>>> import numpy as np
>>> np.set_printoptions(precision=4, suppress=True, linewidth=140)
>>> arr = np.loadtxt("case3.csv", delimiter=",")
>>> arr
array([[1., 0., 0., 0., 0., 0., 0., 0., 0., 0., 0., 0., 0., 0., 0.],
       [1., 1., 0., 0., 0., 0., 0., 0., 0., 0., 0., 0., 0., 0., 0.],
       [1., 0., 3., 0., 0., 0., 0., 0., 0., 0., 0., 0., 0., 0., 0.],
       [0., 0., 3., 1., 0., 0., 0., 0., 0., 0., 0., 0., 0., 0., 0.],
       [1., 0., 1., 1., 3., 0., 0., 0., 0., 0., 0., 0., 0., 0., 0.],
       [2., 0., 0., 2., 0., 1., 0., 0., 0., 0., 0., 0., 0., 0., 0.],
       [1., 2., 0., 3., 3., 0., 2., 0., 0., 0., 0., 0., 0., 0., 0.],
       [3., 3., 0., 3., 1., 3., 1., 3., 0., 0., 0., 0., 0., 0., 0.],
       [2., 2., 2., 3., 0., 1., 0., 1., 0., 0., 0., 0., 0., 0., 0.],
       [1., 2., 2., 3., 1., 2., 0., 3., 2., 0., 0., 0., 0., 0., 0.],
       [0., 2., 2., 2., 0., 0., 2., 2., 3., 1., 0., 0., 0., 0., 0.],
       [2., 3., 3., 1., 1., 1., 2., 2., 0., 3., 1., 1., 0., 0., 0.],
       [3., 0., 0., 1., 3., 0., 1., 3., 3., 2., 0., 2., 1., 0., 0.],
       [2., 0., 0., 3., 2., 1., 1., 0., 2., 2., 0., 2., 3., 1., 0.],
       [0., 1., 2., 3., 3., 3., 1., 0., 1., 0., 2., 3., 2., 2., 0.]])
>>> left, sv, VT = np.linalg.svd(arr, full_matrices=False)
>>> left.shape, sv.shape, VT.shape
((15, 15), (15,), (15, 15))
>>> (sv > 1e-8).sum()
np.int64(14)
>>> np.allclose(left * sv @ VT, arr)
True
>>> print(round(np.trace(np.linalg.pinv(arr) @ arr), 4))
14.0
>>> np.abs(np.diag(np.linalg.qr(arr)[1])) > 1e-9
array([ True,  True,  True,  True,  True,  True,  True,  True,  True,  True,  True,  True,  True,  True, False])
>>> left, sv, VT = np.linalg.svd(arr)
>>> np.argmax(sv[:-1] / (sv[1:] + 1e-6)) + 1
np.int64(14)
>>> other = left[:, :14] @ np.diag(sv[:14]) @ VT[:14]
>>> np.round(np.linalg.norm(arr - other) / np.linalg.norm(arr), 4)
np.float64(0.0)
>>> np.linalg.matrix_rank(arr, rtol=0.05)
np.int64(11)
>>> round(np.linalg.norm(arr - other, 2), 4), sv[14]
(np.float64(0.0), np.float64(0.0))
>>> left, sv, VT = np.linalg.svd(arr)
>>> vecs = VT[:(sv > 1e-8).sum()]
>>> rng = np.random.default_rng(420650)
>>> x = arr[7] + 5 * arr[11] + rng.integers(2) * np.eye(15)[4]
>>> x
array([13., 18., 15.,  8.,  7.,  8., 11., 13.,  0., 15.,  5.,  5.,  0.,  0.,  0.])
>>> np.diag(vecs.T @ vecs)
array([1., 1., 1., 1., 1., 1., 1., 1., 1., 1., 1., 1., 1., 1., 0.])
>>> X = np.loadtxt("run11.csv", delimiter=",")
>>> X
array([[4., 3., 0., 3., 3., 0., 3., 3.],
       [3., 4., 0., 3., 3., 0., 3., 3.],
       [0., 0., 4., 0., 0., 3., 0., 0.],
       [3., 3., 0., 4., 3., 0., 3., 3.],
       [3., 3., 0., 3., 4., 0., 3., 3.],
       [0., 0., 3., 0., 0., 4., 0., 0.],
       [3., 3., 0., 3., 3., 0., 4., 3.],
       [3., 3., 0., 3., 3., 0., 3., 4.]])
>>> # symmetric, so the eigenvalues are real
>>> X.sum(axis=1)
array([19., 19.,  7., 19., 19.,  7., 19., 19.])
>>> np.linalg.svd(X, compute_uv=False)
array([19.,  7.,  1.,  1.,  1.,  1.,  1.,  1.])
>>> np.linalg.matrix_rank(X)
np.int64(8)
